In [1]: import numpy as np

In [2]: import numpy.linalg as la

In [3]: np.set_printoptions(suppress=True, linewidth=100)

In [4]: M = np.loadtxt("test0.csv", delimiter=",")

In [5]: M
Out[5]: 
array([[ 0.,  0.,  0.,  0.,  0.,  0.],
       [ 0.,  7.,  8.,  0.,  3.,  4.],
       [ 1.,  3.,  4.,  0.,  0.,  9.],
       [ 0.,  9., 19., 15.,  3.,  4.],
       [ 0.,  6., 14., 11.,  1.,  2.],
       [ 0.,  1.,  0.,  0.,  0.,  5.],
       [ 5., 15., 23., 11., 12., 17.],
       [ 0.,  0.,  0.,  0.,  0., 13.],
       [ 0.,  0.,  0.,  0.,  0.,  0.],
       [ 0.,  1.,  5.,  0.,  0.,  0.],
       [ 0.,  0.,  0.,  0.,  0.,  0.],
       [ 0.,  0.,  0.,  0.,  0.,  0.],
       [ 0.,  9., 13.,  0.,  6.,  1.],
       [ 0.,  0.,  0.,  0.,  0.,  0.],
       [ 5., 14., 22.,  9.,  9., 12.],
       [ 2.,  9., 19., 14.,  1.,  3.],
       [ 0.,  0.,  0.,  0.,  0.,  0.],
       [ 0.,  0.,  0.,  0.,  0.,  0.],
       [ 0.,  7., 16., 10.,  0.,  0.],
       [ 7., 17., 26., 12., 13., 17.],
       [ 0.,  0.,  0.,  0.,  0.,  0.],
       [ 0.,  7., 11.,  0.,  2.,  3.],
       [ 0.,  5.,  6.,  0.,  5.,  9.],
       [ 0.,  0.,  0.,  0.,  0.,  0.],
       [ 0.,  0.,  0.,  0.,  0.,  0.],
       [ 1.,  9., 12.,  0.,  5.,  8.],
       [ 0.,  0.,  0.,  0.,  0.,  5.],
       [ 0.,  3.,  3.,  0.,  2.,  8.],
       [ 5., 19., 28., 10., 17., 15.],
       [ 0.,  0.,  3.,  0.,  0.,  0.]])

In [6]: hat = M @ la.solve(M.T @ M, M.T)

In [7]: la.matrix_rank(np.eye(30) - hat)
Out[7]: np.int64(24)

In [8]: np.round(hat @ M[:, 1], 3) + 0
Out[8]: 
array([ 0.,  7.,  3.,  9.,  6.,  1., 15.,  0.,  0.,  1.,  0.,  0.,  9.,  0., 14.,  9.,  0.,  0.,
        7., 17.,  0.,  7.,  5.,  0.,  0.,  9.,  0.,  3., 19.,  0.])

In [9]: np.round(la.eigvalsh(hat), 3) + 0
Out[9]: 
array([0., 0., 0., 0., 0., 0., 0., 0., 0., 0., 0., 0., 0., 0., 0., 0., 0., 0., 0., 0., 0., 0., 0.,
       0., 1., 1., 1., 1., 1., 1.])

In [10]: ang = np.radians(91)

In [11]: Rm = np.eye(6)

In [12]: Rm[5, 5] = Rm[4, 4] = np.cos(ang)

In [13]: Rm[5, 4], Rm[4, 5] = -np.sin(ang), np.sin(ang)

In [14]: Rm.round(3)
Out[14]: 
array([[ 1.   ,  0.   ,  0.   ,  0.   ,  0.   ,  0.   ],
       [ 0.   ,  1.   ,  0.   ,  0.   ,  0.   ,  0.   ],
       [ 0.   ,  0.   ,  1.   ,  0.   ,  0.   ,  0.   ],
       [ 0.   ,  0.   ,  0.   ,  1.   ,  0.   ,  0.   ],
       [ 0.   ,  0.   ,  0.   ,  0.   , -0.017,  1.   ],
       [ 0.   ,  0.   ,  0.   ,  0.   , -1.   , -0.017]])

In [15]: Y = M @ Rm.T

In [16]: np.round(np.abs(Y - M).max(axis=0), 3)
Out[16]: array([ 0.   ,  0.   ,  0.   ,  0.   , 12.998, 32.259])

In [17]: round(la.det(Rm), 3), round(float(np.trace(Rm)), 3)
Out[17]: (np.float64(1.0), 3.965)

In [18]: np.allclose(la.norm(M, axis=1), la.norm(Y, axis=1))
Out[18]: True

In [19]: np.round(Rm @ Rm.T, 3) + 0
Out[19]: 
array([[1., 0., 0., 0., 0., 0.],
       [0., 1., 0., 0., 0., 0.],
       [0., 0., 1., 0., 0., 0.],
       [0., 0., 0., 1., 0., 0.],
       [0., 0., 0., 0., 1., 0.],
       [0., 0., 0., 0., 0., 1.]])

In [20]: r0 = np.array([3, 5, 0, 0, 0, 0])

In [21]: rng = np.random.default_rng(708371)

In [22]: F = np.outer(rng.normal(size=12), r0) + 0.02 * rng.normal(size=(12, 6))

In [23]: F.round(3)
Out[23]: 
array([[-2.402, -3.978, -0.051, -0.022, -0.009,  0.001],
       [ 5.573,  9.278,  0.01 , -0.016,  0.018,  0.045],
       [ 2.506,  4.19 ,  0.018, -0.006, -0.019, -0.008],
       [ 7.734, 12.836,  0.018, -0.006,  0.02 ,  0.004],
       [ 0.823,  1.345, -0.02 , -0.017, -0.009,  0.007],
       [-0.244, -0.394, -0.031,  0.006,  0.01 , -0.005],
       [ 2.931,  4.844,  0.047,  0.05 , -0.015,  0.017],
       [ 2.349,  3.944, -0.012,  0.018,  0.015,  0.015],
       [ 3.773,  6.301,  0.022,  0.04 ,  0.001, -0.004],
       [ 2.744,  4.54 ,  0.011, -0.006,  0.013, -0.016],
       [ 0.279,  0.461, -0.037,  0.004,  0.035, -0.002],
       [ 0.422,  0.721,  0.036, -0.001, -0.001,  0.006]])

In [24]: Xc = F - F.mean(axis=0)

In [25]: evecs = la.svd(Xc)[2][:1]

In [26]: Y = Xc - Xc @ evecs.T @ evecs

In [27]: np.round(np.cov(Xc @ evecs.T, rowvar=False), 3)
Out[27]: np.float64(27.782)

In [28]: np.round(np.diag(evecs.T @ evecs), 3) + 0
Out[28]: array([0.266, 0.734, 0.   , 0.   , 0.   , 0.   ])
